% python3 -q
>>> import numpy as np
>>> from numpy import linalg as LA
>>> np.set_printoptions(suppress=True, linewidth=100)
>>> def tidy(a):
...     return np.round(a, 3) + 0
... 
>>> feats = np.load("w.npy")
>>> feats
array([[-1., -2.,  0.,  0.,  0., -2., -2.],
       [-2., -1.,  0.,  0.,  0., -2., -2.],
       [ 0.,  0., -1.,  0., -2.,  0.,  0.],
       [ 0.,  0.,  0., -1.,  0.,  0.,  0.],
       [ 0.,  0., -2.,  0., -1.,  0.,  0.],
       [-2., -2.,  0.,  0.,  0., -1., -2.],
       [-2., -2.,  0.,  0.,  0., -2., -1.]])
>>> out = feats[0, 0] * feats[1:] - np.outer(feats[1:, 0], feats[0])
>>> out
array([[ 0., -3.,  0.,  0.,  0., -2., -2.],
       [ 0.,  0.,  1., -0.,  2.,  0.,  0.],
       [ 0.,  0., -0.,  1., -0.,  0.,  0.],
       [ 0.,  0.,  2., -0.,  1.,  0.,  0.],
       [ 0., -2.,  0.,  0.,  0., -3., -2.],
       [ 0., -2.,  0.,  0.,  0., -2., -3.]])
>>> LA.matrix_rank(out), LA.matrix_rank(feats)
(np.int64(6), np.int64(7))
>>> feats[:, 0] / feats[0, 0]
array([ 1.,  2., -0., -0., -0.,  2.,  2.])
>>> np.flatnonzero(~out.round(6).any(axis=1))
array([], dtype=int64)
>>> x = np.array([-1, 4, -3, -1, 4, 0, 4])
>>> h1 = np.maximum(out @ x, 0)
>>> np.maximum(out @ (3 * x), 0)
array([ 0., 15.,  0.,  0.,  0.,  0.])
>>> np.maximum(out @ x, 0) - np.maximum(-out @ x, 0)
array([-20.,   5.,  -1.,  -2., -16., -20.])
>>> tidy(np.tanh(out @ x))
array([-1.   ,  1.   , -0.762, -0.964, -1.   , -1.   ])
>>> tidy(LA.eigvalsh(feats).min())
np.float64(-7.0)
>>> [round(float(LA.det(feats[:i, :i])), 2) + 0 for i in range(1, 8)]
[-1.0, -3.0, 3.0, -3.0, -9.0, -15.0, -21.0]
>>> rng = np.random.default_rng(438627)
>>> idx = rng.permutation(7)
>>> idx
array([3, 4, 1, 2, 6, 5, 0])
>>> out = feats[idx][:, idx]
>>> np.diag(out)
array([-1., -1., -1., -1., -1., -1., -1.])
>>> A = np.load("block4.npy")
>>> A
array([[ 0.,  0.,  0.,  0.,  0.,  2.,  3.,  1.,  1., -2.],
       [ 0.,  0.,  0.,  0.,  0., -1.,  2., -3.,  1.,  0.],
       [ 0.,  0.,  0.,  0.,  0.,  1., -1.,  2., -3., -2.],
       [ 0.,  0.,  0.,  0.,  0., -1., -2.,  3.,  1., -1.],
       [ 0.,  0.,  0.,  0.,  0.,  1.,  2., -3., -2.,  1.],
       [ 2., -1.,  1., -1.,  1.,  0.,  0.,  0.,  0.,  0.],
       [ 3.,  2., -1., -2.,  2.,  0.,  0.,  0.,  0.,  0.],
       [ 1., -3.,  2.,  3., -3.,  0.,  0.,  0.,  0.,  0.],
       [ 1.,  1., -3.,  1., -2.,  0.,  0.,  0.,  0.,  0.],
       [-2.,  0., -2., -1.,  1.,  0.,  0.,  0.,  0.,  0.]])
>>> x = np.array([5, 3, 4, 5, 0, 2, 1, 5, 1, 3])
>>> y = A @ x
>>> y
array([  7., -14.,   2.,   9., -10.,   6.,   7.,  19.,   1., -23.])
>>> tidy(LA.solve(A, 4 * y))
array([20., 12., 16., 20.,  0.,  8.,  4., 20.,  4., 12.])
>>> tidy(LA.solve(A, y))
array([5., 3., 4., 5., 0., 2., 1., 5., 1., 3.])
>>> A - A[0]
array([[ 0.,  0.,  0.,  0.,  0.,  0.,  0.,  0.,  0.,  0.],
       [ 0.,  0.,  0.,  0.,  0., -3., -1., -4.,  0.,  2.],
       [ 0.,  0.,  0.,  0.,  0., -1., -4.,  1., -4.,  0.],
       [ 0.,  0.,  0.,  0.,  0., -3., -5.,  2.,  0.,  1.],
       [ 0.,  0.,  0.,  0.,  0., -1., -1., -4., -3.,  3.],
       [ 2., -1.,  1., -1.,  1., -2., -3., -1., -1.,  2.],
       [ 3.,  2., -1., -2.,  2., -2., -3., -1., -1.,  2.],
       [ 1., -3.,  2.,  3., -3., -2., -3., -1., -1.,  2.],
       [ 1.,  1., -3.,  1., -2., -2., -3., -1., -1.,  2.],
       [-2.,  0., -2., -1.,  1., -2., -3., -1., -1.,  2.]])
>>> A.sum(axis=0)
array([ 5., -1., -3.,  0., -1.,  2.,  4.,  0., -2., -4.])
>>> tidy(LA.svd(A, compute_uv=False))
array([6.884, 6.884, 4.598, 4.598, 4.124, 4.124, 1.555, 1.555, 0.207, 0.207])
>>> np.abs(A).max()
np.float64(3.0)
>>> A.shape
(10, 10)
>>> np.count_nonzero(A)
np.int64(48)
>>> np.diff(A, axis=0)
array([[ 0.,  0.,  0.,  0.,  0., -3., -1., -4.,  0.,  2.],
       [ 0.,  0.,  0.,  0.,  0.,  2., -3.,  5., -4., -2.],
       [ 0.,  0.,  0.,  0.,  0., -2., -1.,  1.,  4.,  1.],
       [ 0.,  0.,  0.,  0.,  0.,  2.,  4., -6., -3.,  2.],
       [ 2., -1.,  1., -1.,  1., -1., -2.,  3.,  2., -1.],
       [ 1.,  3., -2., -1.,  1.,  0.,  0.,  0.,  0.,  0.],
       [-2., -5.,  3.,  5., -5.,  0.,  0.,  0.,  0.,  0.],
       [ 0.,  4., -5., -2.,  1.,  0.,  0.,  0.,  0.,  0.],
       [-3., -1.,  1., -2.,  3.,  0.,  0.,  0.,  0.,  0.]])
>>> np.unravel_index(np.abs(A).argmax(), A.shape)
(np.int64(0), np.int64(6))
